$ ipython --no-banner

In [1]: import numpy as np

In [2]: from numpy import linalg as LA

In [3]: np.set_printoptions(precision=3, suppress=True, linewidth=200)

In [4]: m1 = np.loadtxt("m.csv", delimiter=",")

In [5]: print(m1)
[[ 0.1  0.6 -0.4  0.5]
 [ 0.1 -0.8  1.   0.5]
 [ 0.3 -1.1 -2.   0.5]
 [ 2.   0.5 -0.5 -0.1]
 [-1.1  0.2  0.4 -0.7]
 [ 0.5  0.2 -1.1 -0.1]
 [-2.1  0.1  0.1 -0.4]
 [-0.2  0.4  1.7  0.4]
 [ 0.5  1.  -0.4 -1. ]
 [ 0.5  1.4 -0.9 -0.1]
 [ 0.1 -0.1  0.6  0.6]
 [ 0.1  0.6 -0.6  0.5]
 [ 0.6  0.1  1.3  0.6]
 [-0.1 -0.5 -1.8 -0.5]
 [-0.2 -0.2  0.6 -0.5]
 [ 3.   2.   1.5  0. ]
 [-1.8  0.3  1.3  0.7]
 [-0.7  0.5  1.5 -0.5]]

In [6]: Xs = m1 - m1.mean(axis=0)

In [7]: U, s, VT = LA.svd(Xs, full_matrices=False)

In [8]: print(s)
[5.101 4.859 2.687 1.793]

In [9]: print((np.sign(U[:, 0]) == np.sign(U[0, 0])).astype(int))
[1 0 1 1 0 1 0 0 1 1 0 1 1 0 0 1 0 0]

In [10]: print(np.searchsorted(np.cumsum(s ** 2) / (s ** 2).sum(), 0.9) + 1)
3

In [11]: print(np.abs(U[:, 0]).argmax())
15

In [12]: print(np.round(Xs.mean(axis=0), 3) + 0)
[0. 0. 0. 0.]

In [13]: print(VT[0] * np.sign(VT[0, np.abs(VT[0]).argmax()]))
[ 0.93   0.301 -0.211 -0.009]

In [14]: other = np.c_[m1[:, :3] @ np.array([[-1, 1, 2], [0, -1, 3], [1, 3, -2]]), np.array([-1, -3, 5, 5, 5, -3, 3, 5, -3, 2, 4, 3, 5, 2, -5, 2, -5, -3])]

In [15]: print(other)
[[-0.5 -1.7  2.8 -1. ]
 [ 0.9  3.9 -4.2 -3. ]
 [-2.3 -4.6  1.3  5. ]
 [-2.5  0.   6.5  5. ]
 [ 1.5 -0.1 -2.4  5. ]
 [-1.6 -3.   3.8 -3. ]
 [ 2.2 -1.9 -4.1  3. ]
 [ 1.9  4.5 -2.6  5. ]
 [-0.9 -1.7  4.8 -3. ]
 [-1.4 -3.6  7.   2. ]
 [ 0.5  2.  -1.3  4. ]
 [-0.7 -2.3  3.2  3. ]
 [ 0.7  4.4 -1.1  5. ]
 [-1.7 -5.   1.9  2. ]
 [ 0.8  1.8 -2.2 -5. ]
 [-1.5  5.5  9.   2. ]
 [ 3.1  1.8 -5.3 -5. ]
 [ 2.2  3.3 -2.9 -3. ]]

In [16]: print(LA.matrix_rank(other))
4

In [17]: print(LA.matrix_rank(np.c_[m1, other]))
5

In [18]: print(np.round(LA.norm(other - m1 @ LA.lstsq(m1, other)[0], axis=0), 3) + 0)
[ 0.     0.     0.    15.147]

In [19]: arr = np.load("sample12.npy")

In [20]: print(arr)
[[ 0  1  4  3  0]
 [ 0  0  0  2 -1]
 [ 0  0  0  3  5]
 [ 0  0  0  0 -1]
 [ 0  0  0  0  0]]

In [21]: print(arr @ arr)
[[ 0  0  0 14 16]
 [ 0  0  0  0 -2]
 [ 0  0  0  0 -3]
 [ 0  0  0  0  0]
 [ 0  0  0  0  0]]

In [22]: arr.inv()
AttributeError: 'numpy.ndarray' object has no attribute 'inv'


In [23]: print(np.allclose(arr @ arr.T, arr.T @ arr))
False

In [24]: r0 = np.array([2, -1, 9, -2])

In [25]: rng = np.random.default_rng(6222)

In [26]: X = np.outer(rng.normal(size=20), r0) + 0.05 * rng.normal(size=(20, 4))

In [27]: print(X)
[[  0.868  -0.455   3.85   -0.869]
 [ -0.634   0.252  -2.755   0.629]
 [  6.55   -3.176  29.262  -6.526]
 [ -0.656   0.253  -3.053   0.639]
 [ -1.942   1.011  -8.943   2.043]
 [  2.899  -1.519  13.418  -3.035]
 [ -2.152   1.06   -9.695   2.134]
 [ -3.334   1.637 -14.497   3.28 ]
 [  3.241  -1.587  14.556  -3.15 ]
 [  1.841  -0.916   8.272  -1.854]
 [ -2.791   1.382 -12.663   2.697]
 [  0.426  -0.222   1.719  -0.419]
 [ -0.678   0.364  -2.878   0.566]
 [ -3.675   1.723 -16.11    3.501]
 [  1.088  -0.542   4.713  -1.063]
 [  0.217  -0.126   1.009  -0.14 ]
 [ -4.307   2.217 -19.568   4.339]
 [  3.629  -1.791  16.221  -3.661]
 [  0.941  -0.513   4.654  -1.032]
 [  1.058  -0.509   4.831  -1.015]]

In [28]: idx = rng.permutation(4)

In [29]: other = X[:, idx] * rng.choice([-1, 1], 4)

In [30]: print(other)
[[ -3.85   -0.868  -0.455  -0.869]
 [  2.755   0.634   0.252   0.629]
 [-29.262  -6.55   -3.176  -6.526]
 [  3.053   0.656   0.253   0.639]
 [  8.943   1.942   1.011   2.043]
 [-13.418  -2.899  -1.519  -3.035]
 [  9.695   2.152   1.06    2.134]
 [ 14.497   3.334   1.637   3.28 ]
 [-14.556  -3.241  -1.587  -3.15 ]
 [ -8.272  -1.841  -0.916  -1.854]
 [ 12.663   2.791   1.382   2.697]
 [ -1.719  -0.426  -0.222  -0.419]
 [  2.878   0.678   0.364   0.566]
 [ 16.11    3.675   1.723   3.501]
 [ -4.713  -1.088  -0.542  -1.063]
 [ -1.009  -0.217  -0.126  -0.14 ]
 [ 19.568   4.307   2.217   4.339]
 [-16.221  -3.629  -1.791  -3.661]
 [ -4.654  -0.941  -0.513  -1.032]
 [ -4.831  -1.058  -0.509  -1.015]]

In [31]: U, _, VT = LA.svd(X.T @ other)

In [32]: print(np.round(U @ VT, 3) + 0)
[[ 0. -1.  0.  0.]
 [ 0.  0.  1.  0.]
 [-1.  0.  0.  0.]
 [ 0.  0.  0.  1.]]

In [33]: print(idx)
[2 0 1 3]

In [34]: U, s, VT = LA.svd(X)

In [35]: print(s)
[56.547  0.249  0.216  0.151]

In [36]: print(np.argmax(s[:-1] / (s[1:] + 1e-6)) + 1)
1

In [37]: other = U[:, :1] @ np.diag(s[:1]) @ VT[:1]

In [38]: print(np.round(LA.norm(X - other, 2), 3), round(float(s[1]), 3))
0.249 0.249

In [39]: print(LA.matrix_rank(X, rtol=0.05))
1

In [40]: print(round(np.abs(X - other).max(), 3))
0.106

In [41]: print(np.round(LA.norm(X - other) / LA.norm(X), 3))
0.006

In [42]: print(LA.matrix_rank(other))
1

In [43]: Xs = (X - X.mean(axis=0)) / X.std(axis=0)

In [44]: print(Xs.std(axis=0))
[1. 1. 1. 1.]

In [45]: beta = LA.lstsq(np.delete(Xs, 0, axis=1), Xs[:, 0])[0]

In [46]: print(round(float(1 - np.var(Xs[:, 0] - np.delete(Xs, 0, axis=1) @ beta)), 3))
1.0

In [47]: data = np.loadtxt("dump.csv", delimiter=",")

In [48]: print(data)
[[  0.   0.   0.   0.]
 [ -6.  -8.  -6.   0.]
 [ -6.  -8.  -6.   0.]
 [ -7.   6.   9.  -9.]
 [-11. -12.  -1.   7.]
 [  0.   0.   0.   0.]
 [ -9.   5.   8.   5.]
 [ -6.  -8.  -6.   0.]
 [  0.   0.   0.   0.]
 [  0.   0.   0.   0.]
 [ -5.  -4.   5.   7.]
 [  0.   0.   0.   0.]
 [-16.  11.  17.  -4.]
 [  0.   0.   0.   0.]
 [ -6.  -8.  -6.   0.]
 [  0.   0.   0.   0.]
 [-13.  -2.   3.  -9.]
 [ -9.   5.   8.   5.]
 [  0.   0.   0.   0.]
 [-14.   1.  13.  12.]
 [-13.  -2.   3.  -9.]
 [ -5.  -4.   5.   7.]
 [-11. -12.  -1.   7.]]

In [49]: W2 = data[[21, 12]].astype(float)

In [50]: for _ in range(3):
    ...:     idx = LA.norm(data[:, None] - W2, axis=-1).argmin(axis=1)
    ...:     W2 = np.array([data[idx == j].mean(axis=0) for j in range(2)])
    ...: 

In [51]: print(idx)
[0 0 0 1 0 0 0 0 0 0 0 0 1 0 0 0 0 0 0 0 0 0 0]

In [52]: print(np.abs(W2[1] - W2[0]).argmax())
2

In [53]: print(W2)
[[ -5.429  -2.714   0.905   1.524]
 [-11.5     8.5    13.     -6.5  ]]

In [54]: print(W2[1] - W2[0])
[-6.071 11.214 12.095 -8.024]

In [55]: print(np.bincount(idx))
[21  2]

In [56]: Xs = data - data.mean(axis=0)

In [57]: vecs = LA.svd(Xs)[2][:3]

In [58]: other = Xs - Xs @ vecs.T @ vecs

In [59]: print(LA.norm(other, axis=1).round(6).argmax())
6

In [60]: print(other.std(axis=0))
[0.452 0.725 0.78  0.292]

In [61]: def softmax(z):
    ...:     e = np.exp(z - z.max(axis=-1, keepdims=True))
    ...:     return e / e.sum(axis=-1, keepdims=True)
    ...: 

In [62]: print(softmax(data).sum(axis=1))
[1. 1. 1. 1. 1. 1. 1. 1. 1. 1. 1. 1. 1. 1. 1. 1. 1. 1. 1. 1. 1. 1. 1.]

In [63]: scores = data @ data.T / np.sqrt(4)

In [64]: print(softmax(scores)[16] @ data)
[-15.96   10.827  16.814  -4.066]

In [65]: print(softmax(scores).round(6).argmax(axis=1))
[ 0  4  4 12  4  0 12  4  0  0 19  0 12  0  4  0 12 12  0 19 12 19  4]

In [66]: Q, Rm = LA.qr(data)

In [67]: print(np.allclose(Rm.T @ Rm, data.T @ data))
True

In [68]: print(np.round(abs(Rm[0, 0]), 3), round(LA.norm(data[:, 0]), 3))
37.908 37.908

In [69]: print(np.round(Q @ Rm, 3) + 0)
[[  0.   0.   0.   0.]
 [ -6.  -8.  -6.   0.]
 [ -6.  -8.  -6.   0.]
 [ -7.   6.   9.  -9.]
 [-11. -12.  -1.   7.]
 [  0.   0.   0.   0.]
 [ -9.   5.   8.   5.]
 [ -6.  -8.  -6.   0.]
 [  0.   0.   0.   0.]
 [  0.   0.   0.   0.]
 [ -5.  -4.   5.   7.]
 [  0.   0.   0.   0.]
 [-16.  11.  17.  -4.]
 [  0.   0.   0.   0.]
 [ -6.  -8.  -6.   0.]
 [  0.   0.   0.   0.]
 [-13.  -2.   3.  -9.]
 [ -9.   5.   8.   5.]
 [  0.   0.   0.   0.]
 [-14.   1.  13.  12.]
 [-13.  -2.   3.  -9.]
 [ -5.  -4.   5.   7.]
 [-11. -12.  -1.   7.]]

In [70]: print(np.round(Q.T @ Q, 3) + 0)
[[1. 0. 0. 0.]
 [0. 1. 0. 0.]
 [0. 0. 1. 0.]
 [0. 0. 0. 1.]]

In [71]: P = data @ LA.solve(data.T @ data, data.T)

In [72]: print(np.round(LA.eigvalsh(P), 3) + 0)
[0. 0. 0. 0. 0. 0. 0. 0. 0. 0. 0. 0. 0. 0. 0. 0. 0. 0. 0. 1. 1. 1. 1.]

In [73]: print(round(np.trace(P), 3))
4.0

In [74]: print(LA.matrix_rank(np.eye(23) - P))
19

In [75]: print(P @ data[:, 2])
[ 0. -6. -6.  9. -1.  0.  8. -6.  0.  0.  5.  0. 17.  0. -6.  0.  3.  8.  0. 13.  3.  5. -1.]

In [76]: print(np.allclose(P @ P, P))
True

In [77]: print(np.diag(P))
[0.    0.167 0.167 0.321 0.262 0.    0.292 0.167 0.    0.    0.245 0.    0.425 0.    0.167 0.    0.3   0.292 0.    0.387 0.3   0.245 0.262]

In [78]: A = np.load("case9.npy")

In [79]: print(A)
[[1.    0.7   0.49  0.343 0.24 ]
 [0.7   1.    0.7   0.49  0.343]
 [0.49  0.7   1.    0.7   0.49 ]
 [0.343 0.49  0.7   1.    0.7  ]
 [0.24  0.343 0.49  0.7   1.   ]]

In [80]: r0 = np.array([-8, -6, -6, 0, -9])

In [81]: other = A + np.outer(r0, np.eye(5)[1])

In [82]: print(LA.matrix_rank(other - A))
1
